% python3 -q
>>> import numpy as np
>>> from numpy import linalg as LA
>>> np.set_printoptions(precision=1, suppress=True, linewidth=100)
>>> feats = np.load("m.npy")
>>> feats
array([[3, 0, 0, 0],
       [0, 2, 0, 0],
       [0, 0, 3, 0],
       [0, 0, 0, 1]])
>>> # triangular
>>> other = np.array([[1, 3], [1, -1]])
>>> C = np.kron(other, feats)
>>> C.shape
(8, 8)
>>> rng = np.random.default_rng(24)
>>> other = feats + rng.integers(-2, 3, (4, 3)) @ rng.integers(-2, 3, (3, 4))
>>> other
array([[ 1, -2,  2,  0],
       [ 1,  3,  0,  2],
       [ 0, -4,  5,  4],
       [ 0,  0,  0,  1]])
>>> LA.matrix_rank(other - feats, tol=1e-8)
np.int64(3)
>>> other - feats
array([[-2, -2,  2,  0],
       [ 1,  1,  0,  2],
       [ 0, -4,  2,  4],
       [ 0,  0,  0,  0]])
>>> np.abs(other - feats).sum(axis=1)
array([ 6,  4, 10,  0])
>>> Q = feats.astype(float).copy()
>>> for j in range(4):
...     Q[:, j] -= Q[:, :j] @ (Q[:, :j].T @ Q[:, j])
...     Q[:, j] /= LA.norm(Q[:, j])
... 
>>> Q.T @ Q
array([[1., 0., 0., 0.],
       [0., 1., 0., 0.],
       [0., 0., 1., 0.],
       [0., 0., 0., 1.]])
>>> feats @ feats
array([[9, 0, 0, 0],
       [0, 4, 0, 0],
       [0, 0, 9, 0],
       [0, 0, 0, 1]])
>>> LA.matrix_rank(feats - feats[0, 0] * np.eye(4))
np.int64(2)
>>> vec = np.ones(4)
>>> for _ in range(3):
...     vec = feats @ vec
...     vec /= LA.norm(vec)
...     print(round(vec @ feats @ vec, 1))
... 
2.7
2.9
3.0
>>> vec.round(1) + 0
array([0.7, 0.2, 0.7, 0. ])
>>> m1 = np.load("data.npy")
>>> m1
array([[ 17,   5,   5,   4,   1,   0,   1],
       [  0,  16,   5,   4,   3,   5,   2],
       [  3,   1,  16,   5,   0,   5,   1],
       [  0,   2,   1,   0,   2,   0,   3],
       [  3,   4,   3,   0,  19,   3,   3],
       [  3,   3,   2,   5,   0,  -6,   1],
       [  0,   5,   4,   1,   0,   4, -23]])
>>> r0 = np.array([0, 2, 0])
>>> np.polyval(r0, m1[5])
array([  6,   6,   4,  10,   0, -12,   2])
>>> np.convolve(m1[5], r0)
array([  0,   6,   6,   4,  10,   0, -12,   2,   0])
>>> np.correlate(m1[5], m1[6], "full")
array([ -69,  -57,  -34, -104,   35,  167,  -19,   34,   19,  -23,  -26,    5,    0])
>>> np.array([np.convolve(row, r0, "same") for row in m1])
array([[ 34,  10,  10,   8,   2,   0,   2],
       [  0,  32,  10,   8,   6,  10,   4],
       [  6,   2,  32,  10,   0,  10,   2],
       [  0,   4,   2,   0,   4,   0,   6],
       [  6,   8,   6,   0,  38,   6,   6],
       [  6,   6,   4,  10,   0, -12,   2],
       [  0,  10,   8,   2,   0,   8, -46]])
>>> vec = np.array([0, 3, 0, 3, 2, 2, -2])
>>> y = m1 @ vec
>>> y
array([27, 72, 26,  4, 50, 10, 72])
>>> np.round(LA.solve(m1.T, m1[4]), 1) + 0
array([0., 0., 0., 0., 1., 0., 0.])
>>> np.round(LA.solve(m1, m1[:, 6]), 1) + 0
array([0., 0., 0., 0., 0., 0., 1.])
>>> np.round(LA.solve(m1, y), 1) + 0
array([ 0.,  3.,  0.,  3.,  2.,  2., -2.])
>>> Uu, sig, Vt = LA.svd(m1, full_matrices=False)
>>> np.abs(Vt[0])
array([0.4, 0.5, 0.5, 0.3, 0.4, 0.2, 0.1])
>>> np.allclose(Uu * sig @ Vt, m1)
True
>>> np.round(Uu.T @ m1 @ Vt.T, 1) + 0
array([[28. ,  0. ,  0. ,  0. ,  0. ,  0. ,  0. ],
       [ 0. , 24.4,  0. ,  0. ,  0. ,  0. ,  0. ],
       [ 0. ,  0. , 17.9,  0. ,  0. ,  0. ,  0. ],
       [ 0. ,  0. ,  0. , 14.1,  0. ,  0. ,  0. ],
       [ 0. ,  0. ,  0. ,  0. , 12.8,  0. ,  0. ],
       [ 0. ,  0. ,  0. ,  0. ,  0. ,  6.9,  0. ],
       [ 0. ,  0. ,  0. ,  0. ,  0. ,  0. ,  0.7]])
>>> np.round(sig / sig[0], 1) + 0
array([1. , 0.9, 0.6, 0.5, 0.5, 0.2, 0. ])
>>> sig
array([28. , 24.4, 17.9, 14.1, 12.8,  6.9,  0.7])
>>> Uu.shape, sig.shape, Vt.shape
((7, 7), (7,), (7, 7))
>>> round(np.sqrt((sig ** 2).sum()), 1), round(LA.norm(m1), 1)
(np.float64(45.9), np.float64(45.9))
>>> np.abs(Uu[:, 0]).round(6).argmax()
np.int64(1)
>>> mat = np.array([[1.5, -0.9, -0.6, 2.5, -0.6, -1.2, -1.5, 0.3, 1.1],
...     [0.6, 1.3, 0.3, -0.4, -2.7, 1.5, 0.8, -0.7, -1.0],
...     [0.7, -0.6, 0.9, 1.4, -1.6, 0.3, -0.8, 1.0, 0.5],
...     [0.3, -0.4, 0.2, 0.0, -0.2, 1.1, 0.0, 1.6, 0.3],
...     [-0.3, -0.6, 2.4, -1.3, 0.9, -0.3, -0.1, 0.6, 1.1],
...     [1.0, 1.4, -0.2, 0.0, -0.3, 0.3, 0.7, -0.3, -0.5],
...     [-1.4, -0.1, -0.7, 0.8, -0.2, -1.9, -1.5, -0.1, -1.3],
...     [-0.4, 0.6, -0.3, -0.4, -1.7, 0.7, -0.8, 0.8, -0.9],
...     [0.2, 0.8, 2.1, 1.4, 0.0, 0.4, -0.7, -0.1, -0.9]])
>>> mat[:, 5] *= 10
>>> mat
array([[  1.5,  -0.9,  -0.6,   2.5,  -0.6, -12. ,  -1.5,   0.3,   1.1],
       [  0.6,   1.3,   0.3,  -0.4,  -2.7,  15. ,   0.8,  -0.7,  -1. ],
       [  0.7,  -0.6,   0.9,   1.4,  -1.6,   3. ,  -0.8,   1. ,   0.5],
       [  0.3,  -0.4,   0.2,   0. ,  -0.2,  11. ,   0. ,   1.6,   0.3],
       [ -0.3,  -0.6,   2.4,  -1.3,   0.9,  -3. ,  -0.1,   0.6,   1.1],
       [  1. ,   1.4,  -0.2,   0. ,  -0.3,   3. ,   0.7,  -0.3,  -0.5],
       [ -1.4,  -0.1,  -0.7,   0.8,  -0.2, -19. ,  -1.5,  -0.1,  -1.3],
       [ -0.4,   0.6,  -0.3,  -0.4,  -1.7,   7. ,  -0.8,   0.8,  -0.9],
       [  0.2,   0.8,   2.1,   1.4,   0. ,   4. ,  -0.7,  -0.1,  -0.9]])
>>> other = mat + rng.integers(-2, 3, (9, 1)) @ rng.integers(-2, 3, (1, 9))
>>> other
array([[ -0.5,   0.1,  -1.6,   0.5,  -1.6, -12. ,  -3.5,  -0.7,   2.1],
       [ -3.4,   3.3,  -1.7,  -4.4,  -4.7,  15. ,  -3.2,  -2.7,   1. ],
       [  2.7,  -1.6,   1.9,   3.4,  -0.6,   3. ,   1.2,   2. ,  -0.5],
       [  4.3,  -2.4,   2.2,   4. ,   1.8,  11. ,   4. ,   3.6,  -1.7],
       [ -2.3,   0.4,   1.4,  -3.3,  -0.1,  -3. ,  -2.1,  -0.4,   2.1],
       [ -3. ,   3.4,  -2.2,  -4. ,  -2.3,   3. ,  -3.3,  -2.3,   1.5],
       [  2.6,  -2.1,   1.3,   4.8,   1.8, -19. ,   2.5,   1.9,  -3.3],
       [ -2.4,   1.6,  -1.3,  -2.4,  -2.7,   7. ,  -2.8,  -0.2,   0.1],
       [ -1.8,   1.8,   1.1,  -0.6,  -1. ,   4. ,  -2.7,  -1.1,   0.1]])
>>> LA.matrix_rank(other - mat, tol=1e-8)
np.int64(1)
